>>> import numpy as np
>>> np.set_printoptions(precision=2, suppress=True, linewidth=200)
>>> mat = np.loadtxt("out1.csv", delimiter=",")
>>> mat
array([[0., 0., 0., 0., 1., 0., 0., 0., 0., 0., 0.],
       [0., 0., 0., 1., 0., 0., 0., 0., 1., 0., 1.],
       [0., 0., 0., 0., 0., 1., 1., 1., 0., 0., 0.],
       [0., 1., 0., 0., 0., 0., 0., 0., 1., 0., 1.],
       [1., 0., 0., 0., 0., 0., 0., 0., 0., 0., 0.],
       [0., 0., 1., 0., 0., 0., 1., 1., 0., 0., 0.],
       [0., 0., 1., 0., 0., 1., 0., 1., 0., 0., 0.],
       [0., 0., 1., 0., 0., 1., 1., 0., 0., 0., 0.],
       [0., 1., 0., 1., 0., 0., 0., 0., 0., 1., 1.],
       [0., 0., 0., 0., 0., 0., 0., 0., 1., 0., 1.],
       [0., 1., 0., 1., 0., 0., 0., 0., 1., 1., 0.]])
>>> x0 = np.array([8, 3, 5, -8, 1, -4, 4, 1, 2, 0, -1])
>>> h = np.maximum(mat @ x0, 0)
>>> mat.T @ h
array([ 8.,  4., 17.,  0.,  1.,  8., 16., 13.,  5.,  0.,  5.])
>>> mat * (h > 1e-9)[:, None]
array([[0., 0., 0., 0., 1., 0., 0., 0., 0., 0., 0.],
       [0., 0., 0., 0., 0., 0., 0., 0., 0., 0., 0.],
       [0., 0., 0., 0., 0., 1., 1., 1., 0., 0., 0.],
       [0., 1., 0., 0., 0., 0., 0., 0., 1., 0., 1.],
       [1., 0., 0., 0., 0., 0., 0., 0., 0., 0., 0.],
       [0., 0., 1., 0., 0., 0., 1., 1., 0., 0., 0.],
       [0., 0., 1., 0., 0., 1., 0., 1., 0., 0., 0.],
       [0., 0., 1., 0., 0., 1., 1., 0., 0., 0., 0.],
       [0., 0., 0., 0., 0., 0., 0., 0., 0., 0., 0.],
       [0., 0., 0., 0., 0., 0., 0., 0., 1., 0., 1.],
       [0., 0., 0., 0., 0., 0., 0., 0., 0., 0., 0.]])
>>> np.tanh(mat @ x0)
array([ 0.76, -1.  ,  0.76,  1.  ,  1.  ,  1.  ,  0.96,  1.  , -1.  ,  0.76, -1.  ])
>>> print(round(float(np.abs(np.linalg.eigvals(mat)).max()), 2))
3.32
>>> (mat + mat.T) / 2
array([[0., 0., 0., 0., 1., 0., 0., 0., 0., 0., 0.],
       [0., 0., 0., 1., 0., 0., 0., 0., 1., 0., 1.],
       [0., 0., 0., 0., 0., 1., 1., 1., 0., 0., 0.],
       [0., 1., 0., 0., 0., 0., 0., 0., 1., 0., 1.],
       [1., 0., 0., 0., 0., 0., 0., 0., 0., 0., 0.],
       [0., 0., 1., 0., 0., 0., 1., 1., 0., 0., 0.],
       [0., 0., 1., 0., 0., 1., 0., 1., 0., 0., 0.],
       [0., 0., 1., 0., 0., 1., 1., 0., 0., 0., 0.],
       [0., 1., 0., 1., 0., 0., 0., 0., 0., 1., 1.],
       [0., 0., 0., 0., 0., 0., 0., 0., 1., 0., 1.],
       [0., 1., 0., 1., 0., 0., 0., 0., 1., 1., 0.]])
>>> np.sort(np.abs(np.linalg.eigvals(mat)))
array([0.36, 1.  , 1.  , 1.  , 1.  , 1.  , 1.  , 1.  , 1.68, 3.  , 3.32])
>>> assert mat == mat.T
Traceback (most recent call last):
  File "<python-input-12>", line 1, in <module>
    assert mat == mat.T
           ^^^^^^^^^^^^
ValueError: The truth value of an array with more than one element is ambiguous. Use a.any() or a.all()
>>> np.allclose(mat @ mat.T, mat.T @ mat)
True
>>> mat.inv()
Traceback (most recent call last):
  File "<python-input-14>", line 1, in <module>
    mat.inv()
    ^^^^^^^
AttributeError: 'numpy.ndarray' object has no attribute 'inv'
>>> Y = np.linalg.inv(mat)
>>> round(np.linalg.cond(mat), 2)
np.float64(9.29)
>>> np.round(np.linalg.slogdet(mat)[0], 2)
np.float64(-1.0)
>>> np.round(np.linalg.inv(Y), 2) + 0
array([[0., 0., 0., 0., 1., 0., 0., 0., 0., 0., 0.],
       [0., 0., 0., 1., 0., 0., 0., 0., 1., 0., 1.],
       [0., 0., 0., 0., 0., 1., 1., 1., 0., 0., 0.],
       [0., 1., 0., 0., 0., 0., 0., 0., 1., 0., 1.],
       [1., 0., 0., 0., 0., 0., 0., 0., 0., 0., 0.],
       [0., 0., 1., 0., 0., 0., 1., 1., 0., 0., 0.],
       [0., 0., 1., 0., 0., 1., 0., 1., 0., 0., 0.],
       [0., 0., 1., 0., 0., 1., 1., 0., 0., 0., 0.],
       [0., 1., 0., 1., 0., 0., 0., 0., 0., 1., 1.],
       [0., 0., 0., 0., 0., 0., 0., 0., 1., 0., 1.],
       [0., 1., 0., 1., 0., 0., 0., 0., 1., 1., 0.]])
>>> arr = np.loadtxt("a.csv", delimiter=",")
>>> arr
array([[1., 0., 0., 0., 0., 0., 0., 0., 0.],
       [0., 3., 0., 0., 0., 0., 0., 0., 0.],
       [0., 0., 3., 0., 0., 0., 0., 0., 0.],
       [0., 0., 0., 0., 0., 0., 0., 0., 0.],
       [0., 0., 0., 0., 2., 0., 0., 0., 0.],
       [0., 0., 0., 0., 0., 3., 0., 0., 0.],
       [0., 0., 0., 0., 0., 0., 3., 0., 0.],
       [0., 0., 0., 0., 0., 0., 0., 1., 0.],
       [0., 0., 0., 0., 0., 0., 0., 0., 0.]])
>>> arr[:, 8] @ arr[:, 4]
np.float64(0.0)
>>> np.linalg.svd(arr, compute_uv=False)
array([3., 3., 3., 3., 2., 1., 1., 0., 0.])
>>> arr @ arr.T
array([[1., 0., 0., 0., 0., 0., 0., 0., 0.],
       [0., 9., 0., 0., 0., 0., 0., 0., 0.],
       [0., 0., 9., 0., 0., 0., 0., 0., 0.],
       [0., 0., 0., 0., 0., 0., 0., 0., 0.],
       [0., 0., 0., 0., 4., 0., 0., 0., 0.],
       [0., 0., 0., 0., 0., 9., 0., 0., 0.],
       [0., 0., 0., 0., 0., 0., 9., 0., 0.],
       [0., 0., 0., 0., 0., 0., 0., 1., 0.],
       [0., 0., 0., 0., 0., 0., 0., 0., 0.]])
>>> print(arr.sum(axis=1))
[1. 3. 3. 0. 2. 3. 3. 1. 0.]
>>> print(arr - arr[0])
[[ 0.  0.  0.  0.  0.  0.  0.  0.  0.]
 [-1.  3.  0.  0.  0.  0.  0.  0.  0.]
 [-1.  0.  3.  0.  0.  0.  0.  0.  0.]
 [-1.  0.  0.  0.  0.  0.  0.  0.  0.]
 [-1.  0.  0.  0.  2.  0.  0.  0.  0.]
 [-1.  0.  0.  0.  0.  3.  0.  0.  0.]
 [-1.  0.  0.  0.  0.  0.  3.  0.  0.]
 [-1.  0.  0.  0.  0.  0.  0.  1.  0.]
 [-1.  0.  0.  0.  0.  0.  0.  0.  0.]]
>>> print(arr.shape)
(9, 9)
>>> print(np.unravel_index(np.abs(arr).argmax(), arr.shape))
(np.int64(1), np.int64(1))
>>> np.linalg.svd(arr, compute_uv=False)
array([3., 3., 3., 3., 2., 1., 1., 0., 0.])
>>> arr[:, 9]
Traceback (most recent call last):
  File "<python-input-29>", line 1, in <module>
    arr[:, 9]
    ~~~^^^^^^
IndexError: index 9 is out of bounds for axis 1 with size 9
>>> np.abs(arr).max()
np.float64(3.0)
